In [1]: import numpy as np

In [2]: from numpy import linalg as LA

In [3]: np.set_printoptions(precision=2, suppress=True, linewidth=140, sign=" ")

In [4]: E = np.loadtxt("dump.csv", delimiter=",")

In [5]: print(E)
[[ 0.08  0.94  0.54  0.54 -0.8  -0.95 -1.   -0.69 -0.69  0.99 -0.8 ]
 [-1.   -0.63 -0.94  0.78  0.45  0.88  0.98  0.39  0.39 -1.    0.65]
 [ 0.78 -0.7   0.03  0.83  0.5  -0.76  0.41 -0.73  0.36 -0.91 -0.96]
 [-0.93  0.95 -0.41  0.91  0.41 -0.05 -0.78 -0.21 -0.53  0.85 -0.03]
 [ 1.   -0.52  0.77 -0.28  0.65 -0.49  0.53 -0.34  0.28  0.38 -0.77]
 [ 0.95 -0.6   0.61 -0.08 -0.49 -0.9  -0.84 -0.67  0.12 -0.02 -0.92]
 [-0.98 -0.99 -0.93  0.72  0.24  0.62  1.   -0.06  0.75 -1.   -0.37]
 [ 1.    0.99  0.93 -0.48  0.84  0.1  -0.79  0.29 -0.63  1.    0.52]
 [ 1.   -0.81  0.81 -0.89 -0.36 -0.6  -0.2  -0.15  0.29  0.34 -0.53]
 [ 0.26  0.77  0.31  0.78 -0.24 -0.87 -0.97 -0.68 -0.41  0.84 -0.87]
 [-0.18 -0.89 -0.63  0.89  0.85  0.2   0.99 -0.41  0.62 -1.   -0.83]
 [-0.53 -0.99 -0.23 -0.96 -0.98 -0.6  -0.6  -0.02  0.5  -0.99 -0.09]
 [ 1.   -0.99  0.79 -0.94  0.01 -0.46  0.94 -0.19  0.77 -0.95 -0.79]
 [-0.92 -0.89 -0.44 -0.99 -0.92  0.91  0.73  0.89  0.29 -0.81  0.99]
 [ 0.99 -1.    0.86 -1.   -1.   -1.   -1.   -0.8   0.49 -0.93 -0.97]
 [-0.31 -1.   -0.31 -0.99 -1.   -0.74 -0.19 -0.06  0.8  -1.   -0.35]
 [-1.    0.98 -0.94  0.71 -0.28  0.95 -0.38  0.79 -0.66  0.6   0.99]
 [-0.68  0.1  -0.64  0.91  0.94  0.75  0.98  0.07  0.26 -0.87 -0.04]
 [-0.98  0.9  -0.84  0.99  0.98  0.86  0.98  0.06 -0.09 -0.61  0.16]
 [ 0.89  0.83  0.48  0.39  0.9   0.47  0.62  0.18 -0.2   0.94  0.23]
 [ 0.33  0.74  0.13  0.62  0.71  0.16  0.18 -0.05 -0.2   0.74 -0.08]
 [ 0.88 -0.99 -0.22  0.2   0.7   0.08  0.99 -0.31  0.78 -1.   -0.83]
 [-0.44  0.95  0.56  0.78 -0.98 -1.   -1.   -0.92 -0.8   0.99 -0.98]
 [ 0.98 -0.99  0.52 -0.97 -0.35  0.2   0.94  0.31  0.69 -0.94  0.07]
 [ 0.99  1.    0.87  1.    0.99 -0.97 -0.99 -0.95 -0.86  1.   -1.  ]
 [ 0.83 -0.95 -0.48 -0.05  0.99  0.99  1.    0.77  0.83 -1.    0.79]
 [ 0.   -0.94 -0.55 -0.79  0.9   0.99  1.    0.87  0.72 -0.99  0.96]
 [-0.66  0.88 -0.35  0.77  0.9   0.81  0.85  0.39 -0.23  0.66  0.67]
 [ 0.81 -1.    0.11 -0.97 -0.92 -0.38  0.74  0.03  0.75 -1.   -0.35]
 [-0.95  1.   -0.54  1.    0.96 -0.17 -0.67 -0.62 -0.7   0.96 -0.73]
 [ 0.64 -1.    0.09 -0.98 -0.98 -0.63  0.14 -0.04  0.73 -1.   -0.37]
 [ 0.91  0.45  0.39  0.06  0.91  0.71  0.93  0.36  0.07  0.7   0.43]
 [ 1.   -0.62  0.98 -1.   -0.96 -0.76 -0.98  0.35 -0.12  1.    0.47]]

In [6]: blk = np.stack([E, 4 * E, E[::-1]])

In [7]: LA.norm(blk, axis=(1, 2))
Out[7]: array([ 14.1 ,  56.41,  14.1 ])

In [8]: LA.matrix_rank(blk)
Out[8]: array([ 11,  11,  11])

In [9]: W1 = np.array([[-1, 1, -1, -1, -1],
   ...:     [2, 0, -2, 0, -2],
   ...:     [-2, 2, 2, 0, 2],
   ...:     [-1, 1, 1, 1, 1],
   ...:     [-1, -2, 0, -2, 0],
   ...:     [1, -2, 0, -2, 1],
   ...:     [-1, 1, -1, 2, 2],
   ...:     [-1, -1, -1, -1, -2],
   ...:     [1, 2, 1, 2, -2],
   ...:     [2, 2, 1, 2, 1],
   ...:     [-2, 2, 0, -1, -1]])

In [10]: beta = np.array([2, 7, 7, 9, 8])

In [11]: H = np.maximum(E @ W1 + beta, 0)

In [12]: LA.matrix_rank(H)
Out[12]: np.int64(5)

In [13]: cent = np.array([[0, 0], [2, 0], [2, 1], [1, 1], [0, 1]])

In [14]: W1 @ cent
Out[14]: 
array([[-1, -3],
       [-4, -4],
       [ 8,  4],
       [ 5,  3],
       [-6, -2],
       [-6, -1],
       [ 2,  3],
       [-5, -4],
       [ 8,  1],
       [ 8,  4],
       [ 3, -2]])

In [15]: rng = np.random.default_rng(644705)

In [16]: W0 = np.triu(rng.random((4, 4)) < 0.6, 1).astype(int)

In [17]: W0 = W0 + W0.T

In [18]: W0
Out[18]: 
array([[ 0,  1,  1,  1],
       [ 1,  0,  1,  0],
       [ 1,  1,  0,  1],
       [ 1,  0,  1,  0]])

In [19]: W0 @ W0
Out[19]: 
array([[ 3,  1,  2,  1],
       [ 1,  2,  1,  2],
       [ 2,  1,  3,  1],
       [ 1,  2,  1,  2]])

In [20]: print(round(np.abs(LA.eigvals(W0)).max(), 2))
2.56

In [21]: np.round(np.sort(np.abs(LA.eigvals(W0))), 2) + 0
Out[21]: array([ 0.  ,  1.  ,  1.56,  2.56])

In [22]: np.allclose(W0, W0.T)
Out[22]: True

In [23]: np.trace(W0)
Out[23]: np.int64(0)

In [24]: LA.matrix_power(W0, 2)
Out[24]: 
array([[ 3,  1,  2,  1],
       [ 1,  2,  1,  2],
       [ 2,  1,  3,  1],
       [ 1,  2,  1,  2]])

In [25]: np.round(LA.det(W0), 2)
Out[25]: np.float64(0.0)

In [26]: assert W0 == W0.T
ValueError: The truth value of an array with more than one element is ambiguous. Use a.any() or a.all()


In [27]: print((W0 - W0.T) / 2)
[[ 0.  0.  0.  0.]
 [ 0.  0.  0.  0.]
 [ 0.  0.  0.  0.]
 [ 0.  0.  0.  0.]]
